In [1]: import numpy as np

In [2]: np.set_printoptions(suppress=True, linewidth=100)

In [3]: def tidy(a):
   ...:     return np.round(a, 4) + 0
   ...: 

In [4]: W0 = np.loadtxt("layer5.csv", delimiter=",")

In [5]: tidy(W0)
Out[5]: 
array([[ 0.1235, -0.232 , -0.1676,  0.0192,  0.1611],
       [-0.232 ,  0.633 , -0.0627,  0.0132, -0.4176],
       [-0.1676, -0.0627,  0.9511, -0.1204,  0.0016],
       [ 0.0192,  0.0132, -0.1204,  0.0153, -0.0037],
       [ 0.1611, -0.4176,  0.0016, -0.0037,  0.2771]])

In [6]: rk = np.linalg.matrix_rank(W0)

In [7]: rk
Out[7]: np.int64(2)

In [8]: ns = np.linalg.svd(W0)[2][rk:].T

In [9]: tidy(ns @ ns.T)
Out[9]: 
array([[ 0.8765,  0.232 ,  0.1676, -0.0192, -0.1611],
       [ 0.232 ,  0.367 ,  0.0627, -0.0132,  0.4176],
       [ 0.1676,  0.0627,  0.0489,  0.1204, -0.0016],
       [-0.0192, -0.0132,  0.1204,  0.9847,  0.0037],
       [-0.1611,  0.4176, -0.0016,  0.0037,  0.7229]])

In [10]: vals, V = np.linalg.eigh(W0)

In [11]: x = np.array([-7, 8, 5, 1, 2])

In [12]: tidy(x @ W0 @ x)
Out[12]: np.float64(85.0526)

In [13]: tidy(np.linalg.eigvalsh(W0[1:, 1:]))
Out[13]: array([0.    , 0.    , 0.8765, 1.    ])

In [14]: tidy(np.abs(W0).sum(axis=1).max()), tidy(np.abs(vals).max())
Out[14]: (np.float64(1.3585), np.float64(1.0))

In [15]: tidy(V * np.abs(vals) @ V.T)
Out[15]: 
array([[ 0.1235, -0.232 , -0.1676,  0.0192,  0.1611],
       [-0.232 ,  0.633 , -0.0627,  0.0132, -0.4176],
       [-0.1676, -0.0627,  0.9511, -0.1204,  0.0016],
       [ 0.0192,  0.0132, -0.1204,  0.0153, -0.0037],
       [ 0.1611, -0.4176,  0.0016, -0.0037,  0.2771]])

In [16]: np.linalg.lstsq(W0[:-1].T, W0[-1])[2]
Out[16]: np.int32(2)

In [17]: np.unique(W0.round(6), axis=0).shape
Out[17]: (5, 5)

In [18]: np.abs(np.diag(np.linalg.qr(W0)[1])) > 1e-9
Out[18]: array([ True,  True, False, False, False])
